$ python3 -q
>>> import numpy as np
>>> from numpy import linalg as LA
>>> np.set_printoptions(precision=2, suppress=True, linewidth=120)
>>> def rnd(a):
...     return np.round(a, 2) + 0
... 
>>> W0 = np.load("block13.npy")
>>> W0
array([[ 2,  9,  2,  4,  8],
       [ 9, 10, 10, 15, 12],
       [ 2, 10, 14,  5, 10],
       [ 4, 15,  5, 10, 10],
       [ 8, 12, 10, 10, 16]])
>>> T = np.stack([W0, 5 * W0, W0[::-1]])
>>> (T @ W0.T).shape
(3, 5, 5)
>>> rnd(LA.norm(T, axis=(1, 2)))
array([ 48.72, 243.62,  48.72])
>>> T.sum(axis=0)
array([[ 20,  66,  22,  34,  64],
       [ 58,  75,  65, 100,  82],
       [ 14,  70,  98,  35,  70],
       [ 33, 100,  40,  75,  72],
       [ 50,  81,  62,  64, 104]])
>>> hat = np.triu(np.array([[2, 2, 1, 4, 1],
...     [0, 2, 5, 4, 3],
...     [2, 4, 3, 1, 4],
...     [0, 0, 2, 4, 2],
...     [5, 1, 3, 3, 5]]), 1) + np.eye(5)
>>> M2 = hat @ W0 @ LA.inv(hat)
>>> rnd(np.poly(M2))
array([     1.,    -52.,    165.,   3408., -12583.,  -5696.])
>>> np.trace(M2), np.trace(W0)
(np.float64(52.0), np.int64(52))
>>> rnd(LA.det(M2))
np.float64(5696.0)
>>> np.allclose(W0 @ W0.T, W0.T @ W0)
True
>>> LA.determinant(W0)
Traceback (most recent call last):
  File "<python-input-16>", line 1, in <module>
    LA.determinant(W0)
    ^^^^^^^^^^^^^^
AttributeError: module 'numpy.linalg' has no attribute 'determinant'
>>> rnd(np.abs(LA.eigvals(W0)).max())
np.float64(47.08)
>>> theta = np.radians(90)
>>> R = np.eye(5)
>>> R[4, 4] = R[3, 3] = np.cos(theta)
>>> R[4, 3], R[3, 4] = -np.sin(theta), np.sin(theta)
>>> rnd(R)
array([[ 1.,  0.,  0.,  0.,  0.],
       [ 0.,  1.,  0.,  0.,  0.],
       [ 0.,  0.,  1.,  0.,  0.],
       [ 0.,  0.,  0.,  0.,  1.],
       [ 0.,  0.,  0., -1.,  0.]])
>>> M2 = W0 @ R.T
>>> np.abs(M2 - W0).max(axis=0)
array([ 0.,  0.,  0.,  6., 27.])
>>> np.allclose(W0 @ W0.T, M2 @ M2.T)
True
>>> rnd(M2)
array([[  2.,   9.,   2.,   8.,  -4.],
       [  9.,  10.,  10.,  12., -15.],
       [  2.,  10.,  14.,  10.,  -5.],
       [  4.,  15.,   5.,  10., -10.],
       [  8.,  12.,  10.,  16., -10.]])
>>> np.allclose(LA.norm(W0, axis=1), LA.norm(M2, axis=1))
True
>>> F = np.loadtxt("w.csv", delimiter=",")
>>> rnd(F)
array([[0.33, 0.33, 0.33, 0.  ],
       [0.  , 0.33, 0.33, 0.33],
       [0.  , 0.  , 1.  , 0.  ],
       [0.  , 0.  , 0.5 , 0.5 ]])
>>> rnd(LA.det(F))
np.float64(0.06)
>>> rnd(LA.matrix_power(F, 2))
array([[0.11, 0.22, 0.56, 0.11],
       [0.  , 0.11, 0.61, 0.28],
       [0.  , 0.  , 1.  , 0.  ],
       [0.  , 0.  , 0.75, 0.25]])
>>> np.allclose(F @ F.T, F.T @ F)
False
>>> x = np.array([0, 2, 0, -2])
>>> rnd(np.einsum("ij,j->i", F, x))
array([ 0.67,  0.  ,  0.  , -1.  ])
>>> rnd(F @ x)
array([ 0.67,  0.  ,  0.  , -1.  ])
>>> F @ np.ones(4)
array([1., 1., 1., 1.])
>>> rnd((F * x).sum(axis=1))
array([ 0.67,  0.  ,  0.  , -1.  ])
>>> np.sign((F @ x).round(6))
array([ 1.,  0.,  0., -1.])
>>> rnd(F @ np.eye(4)[0])
array([0.33, 0.  , 0.  , 0.  ])
>>> rnd(LA.det(F.T))
np.float64(0.06)
>>> rnd(LA.det(F[::-1]))
np.float64(0.06)
>>> rnd(LA.eigvals(F))
array([0.33, 0.33, 0.5 , 1.  ])
>>> rnd(np.poly(F))
array([ 1.  , -2.17,  1.61, -0.5 ,  0.06])
>>> rnd(np.einsum("ii->", F))
np.float64(2.17)
>>> rnd(LA.eigvals(F).sum().real)
np.float64(2.17)
>>> E = np.load("mat.npy")
>>> E
array([[ 2,  0,  0,  0,  0],
       [-1,  3,  0,  0,  0],
       [-5, -9,  4,  0,  0],
       [ 0, -9,  9,  7,  0],
       [ 5,  5, -9,  5,  1]])
>>> np.argsort(-LA.norm(E, axis=0).round(6), kind="stable")[:3]
array([1, 2, 3])
>>> LA.matrix_rank(E, rtol=0.1)
np.int64(4)
>>> rnd(LA.norm(E[4], 1)), rnd(LA.norm(E[4], np.inf))
(np.float64(25.0), np.float64(9.0))
>>> rnd(LA.norm(E, axis=0))
array([ 7.42, 14.  , 13.34,  8.6 ,  1.  ])
>>> rnd(LA.norm(E[4] - E[1]))
np.float64(12.12)
>>> E[4] @ E[1]
np.int64(10)
>>> rnd(LA.norm(E, 1)), rnd(LA.norm(E, np.inf))
(np.float64(26.0), np.float64(25.0))
>>> rnd(LA.norm(E, 2))
np.float64(19.49)
>>> E @ E
array([[   4,    0,    0,    0,    0],
       [  -5,    9,    0,    0,    0],
       [ -21,  -63,   16,    0,    0],
       [ -36, -171,   99,   49,    0],
       [  55,   56,    0,   40,    1]])
>>> np.prod(np.diag(E)), rnd(LA.det(E))
(np.int64(168), np.float64(168.0))
>>> rng = np.random.default_rng(502187)
>>> m1 = np.triu(rng.random((2, 2)) < 1.2, 1).astype(int)
>>> m1 = m1 + m1.T
>>> m1
array([[0, 1],
       [1, 0]])
>>> LA.norm(m1, axis=1).argmax()
np.int64(0)
>>> rnd(LA.norm(m1, 2))
np.float64(1.0)
>>> rnd(LA.norm(m1[0] - m1[1]))
np.float64(1.41)
>>> rnd(LA.norm(m1, "nuc"))
np.float64(2.0)
>>> rnd(LA.norm(m1, 1)), rnd(LA.norm(m1, np.inf))
(np.float64(1.0), np.float64(1.0))
